$ python -q
>>> import numpy as np
>>> np.set_printoptions(suppress=True, linewidth=100)
>>> rd = lambda a: np.round(a, 4) + 0
>>> E = np.load("sample12.npy")
>>> rd(E)
array([[ -1.7121,   4.5529,  -1.713 ,   0.9394,  -6.4342,  13.1401,   0.5024,  -1.6039,   3.3067,
         -6.4874,  -7.7401,   8.9472,   3.003 ,  -7.2543],
       [  2.7269,  -3.6061,   7.5088,   4.2417,   4.1698,  -9.0638,  -1.773 ,   8.305 ,   1.1969,
          1.2394,  10.7428,  -8.766 ,  -7.3455,  -2.9285],
       [ 21.3069,  22.136 , -24.921 ,  -7.5785,   4.5301,   2.4536,  -6.7076,  -2.9323,   2.6523,
         -2.084 ,   4.5908,  12.2088,   9.3125,  11.9984],
       [-11.8086,   2.6111,   8.5452,  11.9211,  -0.1567,   3.1644,   7.8977,   0.115 ,  -9.083 ,
         -6.5199,   2.7963,   5.0105,  -4.3054,  -9.5405],
       [  6.9058,   0.8107,  -5.7688,  -4.7417,  -2.4274,   7.0675,  -6.5453,   3.2228,   9.1327,
         12.6908,  -2.5559,  -2.9814,   4.9275,   8.5091],
       [ -8.6281,   5.7502,   6.7303,  14.6322,   8.3515,  -8.2065,   8.3502,   2.1727, -15.475 ,
          0.2215,  14.7688,   0.1364,  -6.4575,  -0.5955],
       [  3.5702,  -1.7544,   5.6361,   2.8199,   1.7523,  -5.3276,  -1.9095,   6.6105,   2.7962,
         -4.3427,   7.0441,  -4.4516,  -6.0681,  -6.5848],
       [  1.4578,   1.457 ,   4.    ,   5.8269,   5.2875,  -7.5313,   0.4436,   5.5004,  -3.1216,
          0.9539,  11.1072,  -4.3135,  -5.3244,  -0.5879],
       [ -8.4588,  -3.2875,   5.6375,   5.3619,  -2.6279,   7.6449,   1.6908,   2.4282,  -0.2862,
         12.2694,  -1.8459,  -3.2104,   0.6788,   2.7312],
       [-13.4059,  -5.3429,  10.1342,   6.9698,  -6.8588,  12.3678,   3.953 ,   1.2357,   0.2556,
          3.8813,  -7.057 ,   0.4382,  -0.6282,  -6.7192],
       [  5.8815,   7.3102, -10.2028,  -2.1205,   0.9657,   6.2019,  -3.7832,   0.4606,   2.4183,
         14.7697,   0.7591,   0.7781,   6.8645,  13.8789],
       [ -0.748 ,  -1.4102,  10.6588,   9.1749,   6.3977, -12.7439,   2.3431,   7.5744,  -4.9992,
         -6.6302,  14.6594,  -5.9458, -10.7784,  -8.4803],
       [  5.9885,  -2.9641,   2.7758,  -0.1807,   1.6984,  -4.0878,  -4.7503,   7.3731,   5.8759,
          5.186 ,   6.1177,  -7.9005,  -3.3017,   0.9043],
       [ 10.3932,  -0.8597,  -3.1936,  -9.2898, -11.1491,  13.7351,  -8.4938,   2.4396,  18.6961,
        -12.8175, -12.8082,   5.4147,   2.5977, -13.3005],
       [-10.3159, -10.2521,  14.263 ,   7.3267,  -2.313 ,   2.2166,   1.7261,   6.4803,   1.027 ,
          9.207 ,   1.0299,  -9.1625,  -5.1307,  -3.7492],
       [  8.7975,   5.2597,  -4.4183,  -2.273 ,  -1.0737,   2.3396,  -4.0021,   2.4256,   5.8793,
         -6.8867,   0.8725,   3.5673,   0.2492,  -4.2128],
       [ -5.8045,  -5.5047,  10.4864,   4.4415,  -5.4946,   5.7849,   1.0472,   3.9709,   3.9968,
         -6.7939,  -3.3511,  -0.4267,  -4.5439, -13.5472],
       [ -4.6244,  -5.0561,   9.1719,   2.9562,  -6.8274,   7.7471,   0.2297,   3.4519,   5.7896,
         -8.243 ,  -5.4249,   0.9342,  -3.5672, -14.4113],
       [  6.7952,  11.5571, -11.5606,  -2.9148,  -3.141 ,  11.1205,  -2.4175,  -2.7744,   3.6154,
         -3.6132,  -4.7094,  10.9388,   6.6678,   1.0177],
       [  4.3306,  16.2696, -17.5746,  -5.8489, -10.8367,  26.4001,  -1.5228,  -9.1031,   6.2921,
         -8.8612, -17.8118,  22.3872,  13.6335,  -2.3131],
       [ -1.7502,   1.4225,   0.5779,   3.2217,  -0.1798,   4.0639,  -0.0272,   2.2427,  -0.0136,
          7.7031,   1.4119,  -1.055 ,   0.8843,   3.3347],
       [ -5.9862,  -6.3995,  13.1737,   7.7835,   0.2232,  -3.2649,   2.0391,   6.6558,  -0.6256,
         -1.9622,   5.4895,  -6.129 ,  -8.0135,  -9.3732],
       [  1.8329,   6.3096,  -3.117 ,   1.4038,  -1.9668,   6.3927,  -0.1253,  -0.1121,   1.1635,
         -4.8682,  -1.215 ,   6.4203,   1.5047,  -3.6412],
       [  0.8905,   1.1221,  -1.3235,  -1.0328,  -5.2167,  10.3117,  -2.3601,   1.1407,   6.2569,
          1.2895,  -5.7552,   2.7503,   2.8177,  -2.1205],
       [  0.9047,   0.9405,   0.5578,   1.874 ,  -0.187 ,   2.5534,  -1.3869,   3.2047,   1.9991,
          4.9292,   1.9279,  -1.6078,  -0.0443,   1.4196],
       [ -0.7021,   0.3126,   1.9549,   3.8855,   2.0909,  -0.3488,  -0.4103,   4.013 ,  -0.6994,
          9.1624,   5.213 ,  -4.219 ,  -0.991 ,   4.4622],
       [-16.1921,  -5.3095,  16.2497,  15.0793,   2.6514,  -2.8347,   8.1678,   4.5726, -10.4359,
          5.5092,   7.9975,  -5.8219,  -7.8876,  -4.6254],
       [ -1.5669,   3.7592,   5.4038,   8.2497,   3.8454,  -5.5079,   3.5001,   3.3475,  -5.8136,
         -8.9799,   9.3555,   1.4464,  -6.4347,  -8.1659],
       [ -1.9624,  -3.5938,   1.5354,   1.0831,  -1.15  ,   5.4234,  -2.6338,   4.2584,   3.8347,
         19.2262,  -0.1845,  -7.3095,   2.3877,   9.7204],
       [ 10.166 ,   1.3456,   0.2277,  -1.0137,   2.1816,  -5.7889,  -4.8225,   6.385 ,   5.7708,
         -6.1212,   7.157 ,  -2.9348,  -4.342 ,  -4.9145],
       [ -0.0999,  -0.8818,   3.7608,   5.9033,   6.7783,  -7.8081,  -0.3329,   6.5713,  -3.6043,
         14.7222,  12.3982,  -9.8065,  -3.4997,   9.0785],
       [  0.4495,  -6.286 ,   4.4703,   1.9167,   2.8217,  -2.9688,  -3.7752,   7.9375,   3.3898,
         21.4656,   6.7271, -13.6426,  -1.3987,  11.1672],
       [  2.4649,   0.8395,  -0.1687,   1.1455,   0.6159,   1.2538,  -2.3087,   3.8469,   2.5947,
          6.6533,   3.0491,  -2.9407,   0.013 ,   3.1905],
       [-11.6005,   6.2517,   2.4797,   9.0931,  -3.6125,  11.8364,   7.3423,  -3.5644,  -7.2978,
         -4.5642,  -4.06  ,  10.5237,   1.366 ,  -6.5014],
       [ 12.1547,  -3.5997,  -1.5686,  -5.054 ,   2.0518,  -4.4644,  -9.3123,   8.8431,  10.9547,
         12.4627,   6.0185, -11.5178,  -0.838 ,   7.7446],
       [  0.0587,   1.2649,   3.1931,   4.66  ,   2.205 ,  -2.1724,   0.3597,   4.0323,  -1.261 ,
          0.8305,   6.1983,  -2.0085,  -3.2061,  -1.5252],
       [ -6.1953,   2.0565,   2.2284,   6.2095,  -0.1331,   5.1999,   2.7945,   0.9738,  -3.6779,
          7.4847,   1.2753,   0.5806,   0.6693,   2.563 ],
       [  4.6327,  -6.3122,   1.5698,  -1.9546,   1.1801,  -1.0237,  -6.7338,   8.1302,   8.0201,
         21.3921,   4.1556, -13.466 ,   0.3264,  11.743 ],
       [-14.3501,  13.4842,  -3.6083,  11.1536,  -2.1784,  15.7146,  10.442 ,  -8.0581, -13.6714,
         -0.076 ,  -4.4393,  16.3037,   5.9227,   0.5392],
       [ -3.3829,  -1.8368,   4.5273,   2.7689,  -4.0424,   6.9864,  -0.0075,   2.5662,   3.2841,
          0.2852,  -2.9415,   0.2375,  -0.7634,  -5.2231],
       [  1.634 ,   7.1161,  -6.5185,   0.0953,  -2.1758,   9.5366,  -0.9364,  -1.1313,   1.4605,
          4.0033,  -2.9202,   5.7458,   5.1309,   3.8131],
       [ -2.5294,  13.6879,  -4.5308,   9.9056,   7.7202,  -2.8924,   6.1269,  -1.6334, -13.9105,
          1.471 ,  11.3907,   6.6155,   0.0718,   5.799 ],
       [ -1.7802,   1.9154,  -4.3766,  -4.575 , -13.7786,  24.9219,  -2.6079,  -3.3154,  11.4707,
         -2.6057, -19.3014,  10.8146,   8.4671,  -6.6084],
       [ 13.6645,   4.8714,  -5.9209,  -3.0114,   4.3269,  -5.909 ,  -6.4229,   5.5513,   5.3356,
          1.5843,   8.657 ,  -3.2529,  -0.8661,   4.1625],
       [ -6.1639,   6.3902,  -1.8905,   4.6539,  -3.7801,  12.4341,   3.4915,  -2.8267,  -2.7961,
          0.5191,  -4.9492,   8.59  ,   3.9027,  -1.2358]])
>>> # looks like rank 5
>>> np.linalg.cond(E) > 100
np.True_
>>> np.linalg.matrix_rank(E, rtol=0.1)
np.int64(5)
